In [1]: import numpy as np

In [2]: np.set_printoptions(precision=2, suppress=True, linewidth=140)

In [3]: J = np.loadtxt("case19.csv", delimiter=",")

In [4]: J
Out[4]: 
array([[0., 0., 0., 0., 0.],
       [0., 0., 0., 0., 0.],
       [2., 3., 0., 0., 0.],
       [2., 3., 5., 5., 0.],
       [4., 0., 1., 1., 4.]])

In [5]: np.unique(J.round(6), axis=0).shape
Out[5]: (4, 5)

In [6]: np.allclose(J[:-1].T @ np.linalg.lstsq(J[:-1].T, J[-1])[0], J[-1])
Out[6]: False

In [7]: P = np.triu(np.array([[-2, 1, 2, -2, 1],
   ...:     [-2, -2, 0, 0, 2],
   ...:     [-2, 0, -2, 1, 0],
   ...:     [2, -1, 0, 0, 0],
   ...:     [-1, 1, 0, -2, 2]]), 1) + np.eye(5)

In [8]: Y = P @ J @ np.linalg.inv(P)

In [9]: np.linalg.matrix_rank(Y)
Out[9]: np.int64(3)

In [10]: arr = np.loadtxt("block18.csv", delimiter=",")

In [11]: arr
Out[11]: 
array([[ 1.77,  0.29, -0.12, -0.42, -0.15, -1.36,  0.11, -0.45,  0.96,  0.41],
       [ 0.29,  2.  ,  0.05,  1.12, -0.38, -0.22,  0.41, -0.25,  0.32,  0.62],
       [-0.12,  0.05,  2.13, -0.6 ,  0.03, -0.65,  0.32, -0.55,  0.65,  0.29],
       [-0.42,  1.12, -0.6 , -1.69,  0.18, -1.19, -0.25,  0.34, -0.78, -0.96],
       [-0.15, -0.38,  0.03,  0.18,  2.02, -0.05,  0.82, -0.37,  0.39,  0.29],
       [-1.36, -0.22, -0.65, -1.19, -0.05, -0.01,  0.  , -0.92,  1.52,  0.38],
       [ 0.11,  0.41,  0.32, -0.25,  0.82,  0.  ,  2.  ,  0.47, -0.57, -0.8 ],
       [-0.45, -0.25, -0.55,  0.34, -0.37, -0.92,  0.47,  2.2 ,  1.11,  0.4 ],
       [ 0.96,  0.32,  0.65, -0.78,  0.39,  1.52, -0.57,  1.11,  1.24, -0.85],
       [ 0.41,  0.62,  0.29, -0.96,  0.29,  0.38, -0.8 ,  0.4 , -0.85,  1.35]])

In [12]: q, Rm = np.linalg.qr(arr)

In [13]: np.allclose(Rm.T @ Rm, arr.T @ arr)
Out[13]: True

In [14]: np.trace(q @ q.T)
Out[14]: np.float64(10.0)

In [15]: q.shape, Rm.shape
Out[15]: ((10, 10), (10, 10))

In [16]: np.round(q @ Rm, 2) + 0
Out[16]: 
array([[ 1.77,  0.29, -0.12, -0.42, -0.15, -1.36,  0.11, -0.45,  0.96,  0.41],
       [ 0.29,  2.  ,  0.05,  1.12, -0.38, -0.22,  0.41, -0.25,  0.32,  0.62],
       [-0.12,  0.05,  2.13, -0.6 ,  0.03, -0.65,  0.32, -0.55,  0.65,  0.29],
       [-0.42,  1.12, -0.6 , -1.69,  0.18, -1.19, -0.25,  0.34, -0.78, -0.96],
       [-0.15, -0.38,  0.03,  0.18,  2.02, -0.05,  0.82, -0.37,  0.39,  0.29],
       [-1.36, -0.22, -0.65, -1.19, -0.05, -0.01,  0.  , -0.92,  1.52,  0.38],
       [ 0.11,  0.41,  0.32, -0.25,  0.82,  0.  ,  2.  ,  0.47, -0.57, -0.8 ],
       [-0.45, -0.25, -0.55,  0.34, -0.37, -0.92,  0.47,  2.2 ,  1.11,  0.4 ],
       [ 0.96,  0.32,  0.65, -0.78,  0.39,  1.52, -0.57,  1.11,  1.24, -0.85],
       [ 0.41,  0.62,  0.29, -0.96,  0.29,  0.38, -0.8 ,  0.4 , -0.85,  1.35]])

In [17]: round(float(np.linalg.eigvalsh(arr).min()), 2)
Out[17]: -3.01

In [18]: np.all(np.linalg.eigvalsh(arr) > 0)
Out[18]: np.False_

In [19]: x0 = np.array([2, 2, -3, -1, 2, 2, 2, 0, 2, -1])

In [20]: target = arr @ x0

In [21]: target
Out[21]: array([ 3.61,  2.95, -5.52,  1.77,  4.74,  2.52,  5.63,  0.09,  7.4 , -1.16])

In [22]: np.round(np.linalg.solve(arr, target), 2) + 0
Out[22]: array([ 2.,  2., -3., -1.,  2.,  2.,  2.,  0.,  2., -1.])

In [23]: np.linalg.norm(arr, axis=1)
Out[23]: array([2.57, 2.5 , 2.5 , 2.79, 2.31, 2.65, 2.49, 2.85, 2.89, 2.27])

In [24]: round(float(np.linalg.norm(arr[3] - arr[7])), 2)
Out[24]: 3.97

In [25]: np.linalg.norm(arr, axis=0)
Out[25]: array([2.57, 2.5 , 2.5 , 2.79, 2.31, 2.65, 2.49, 2.85, 2.89, 2.27])

In [26]: round(float(np.linalg.norm(arr, "nuc")), 2)
Out[26]: 25.01

In [27]: round(float(np.linalg.norm(arr, 2)), 2)
Out[27]: 3.01

In [28]: rng = np.random.default_rng(354796)

In [29]: Y = arr + rng.integers(-2, 3, (10, 9)) @ rng.integers(-2, 3, (9, 10))

In [30]: Y
Out[30]: 
array([[  4.77,  10.29,   2.88,  -8.42,   0.85, -10.36,  -9.89,   1.55,  -0.04,   6.41],
       [ -2.71,   2.  ,  -0.95,   3.12,   3.62,  -1.22,  -0.59,   0.75,   0.32,  -0.38],
       [  1.88,  -3.95,  -0.87,   3.4 ,  -0.97,  -5.65,   4.32,  -2.55,   4.65,  -5.71],
       [  0.58,   6.12,  14.4 ,  -4.69,  -4.82,   2.81,  -0.25,  12.34, -10.78,  -3.96],
       [  7.85,  -5.38,   6.03,   3.18,   3.02,  10.95,   3.82,  -2.37,  -1.61,  -2.71],
       [ -6.36,   3.78,  -3.65,   1.81,   3.95,  -5.01,  -7.  ,  -6.92,   2.52,   4.38],
       [ -2.89,  -2.59,  -7.68,   1.75,   3.82,  -4.  ,   2.  ,  -3.53,   3.43,  -1.8 ],
       [ -3.45,  -8.25,  -9.55,   2.34,   1.63,  -2.92,   7.47,   1.2 ,   8.11,   0.4 ],
       [-13.04,   4.32,  -7.35,  -3.78,  -3.61,  -5.48,  -0.57,   8.11,  -0.76,  -8.85],
       [ -1.59,  -0.38,  -8.71,   4.04,  -2.71,  -8.62,   1.2 ,  -2.6 ,   1.15, -13.65]])

In [31]: np.round(np.linalg.svd(Y - arr, compute_uv=False), 2) + 0
Out[31]: array([35.42, 27.73, 23.61, 14.13, 10.24,  5.82,  4.31,  0.93,  0.72,  0.  ])

In [32]: np.abs(Y - arr).sum(axis=1)
Out[32]: array([53., 14., 35., 58., 44., 42., 32., 41., 57., 51.])

In [33]: q, _ = np.linalg.qr(np.array([[1.6, 1.2, 1.0, -0.9],
    ...:     [-1.3, -1.4, -1.2, -0.7],
    ...:     [1.1, -1.5, 1.6, -0.2],
    ...:     [0.3, 0.7, -1.0, -0.4],
    ...:     [-0.1, -0.7, -0.3, -0.4],
    ...:     [-1.4, -0.3, 0.2, -0.7],
    ...:     [-2.5, -0.1, 0.3, -1.8],
    ...:     [-0.1, 1.2, -1.8, -0.6]]))

In [34]: m1 = q @ q.T

In [35]: m1
Out[35]: 
array([[ 0.76, -0.24,  0.23,  0.17,  0.01, -0.05,  0.12,  0.15],
       [-0.24,  0.64,  0.17,  0.12,  0.31,  0.05,  0.08,  0.16],
       [ 0.23,  0.17,  0.68, -0.08,  0.21, -0.04, -0.07, -0.28],
       [ 0.17,  0.12, -0.08,  0.23,  0.09, -0.08, -0.05,  0.33],
       [ 0.01,  0.31,  0.21,  0.09,  0.19, -0.02, -0.01,  0.08],
       [-0.05,  0.05, -0.04, -0.08, -0.02,  0.19,  0.37, -0.07],
       [ 0.12,  0.08, -0.07, -0.05, -0.01,  0.37,  0.79, -0.01],
       [ 0.15,  0.16, -0.28,  0.33,  0.08, -0.07, -0.01,  0.52]])

In [36]: x0 = np.array([1, -2, -2, 2, 5, 3, 0, 0])

In [37]: m1 @ x0
Out[37]: array([ 1.05,  0.05, -0.69,  0.75,  0.04,  0.27,  1.07,  1.22])

In [38]: np.eye(8) - m1
Out[38]: 
array([[ 0.24,  0.24, -0.23, -0.17, -0.01,  0.05, -0.12, -0.15],
       [ 0.24,  0.36, -0.17, -0.12, -0.31, -0.05, -0.08, -0.16],
       [-0.23, -0.17,  0.32,  0.08, -0.21,  0.04,  0.07,  0.28],
       [-0.17, -0.12,  0.08,  0.77, -0.09,  0.08,  0.05, -0.33],
       [-0.01, -0.31, -0.21, -0.09,  0.81,  0.02,  0.01, -0.08],
       [ 0.05, -0.05,  0.04,  0.08,  0.02,  0.81, -0.37,  0.07],
       [-0.12, -0.08,  0.07,  0.05,  0.01, -0.37,  0.21,  0.01],
       [-0.15, -0.16,  0.28, -0.33, -0.08,  0.07,  0.01,  0.48]])

In [39]: np.linalg.eigvalsh(2 * m1 - np.eye(8))
Out[39]: array([-1., -1., -1., -1.,  1.,  1.,  1.,  1.])

In [40]: np.allclose(m1[:-1].T @ np.linalg.lstsq(m1[:-1].T, m1[-1])[0], m1[-1])
Out[40]: True

In [41]: m1 @ np.linalg.pinv(m1) @ m1
Out[41]: 
array([[ 0.76, -0.24,  0.23,  0.17,  0.01, -0.05,  0.12,  0.15],
       [-0.24,  0.64,  0.17,  0.12,  0.31,  0.05,  0.08,  0.16],
       [ 0.23,  0.17,  0.68, -0.08,  0.21, -0.04, -0.07, -0.28],
       [ 0.17,  0.12, -0.08,  0.23,  0.09, -0.08, -0.05,  0.33],
       [ 0.01,  0.31,  0.21,  0.09,  0.19, -0.02, -0.01,  0.08],
       [-0.05,  0.05, -0.04, -0.08, -0.02,  0.19,  0.37, -0.07],
       [ 0.12,  0.08, -0.07, -0.05, -0.01,  0.37,  0.79, -0.01],
       [ 0.15,  0.16, -0.28,  0.33,  0.08, -0.07, -0.01,  0.52]])

In [42]: np.linalg.lstsq(m1[:-1].T, m1[-1])[2]
Out[42]: np.int32(4)
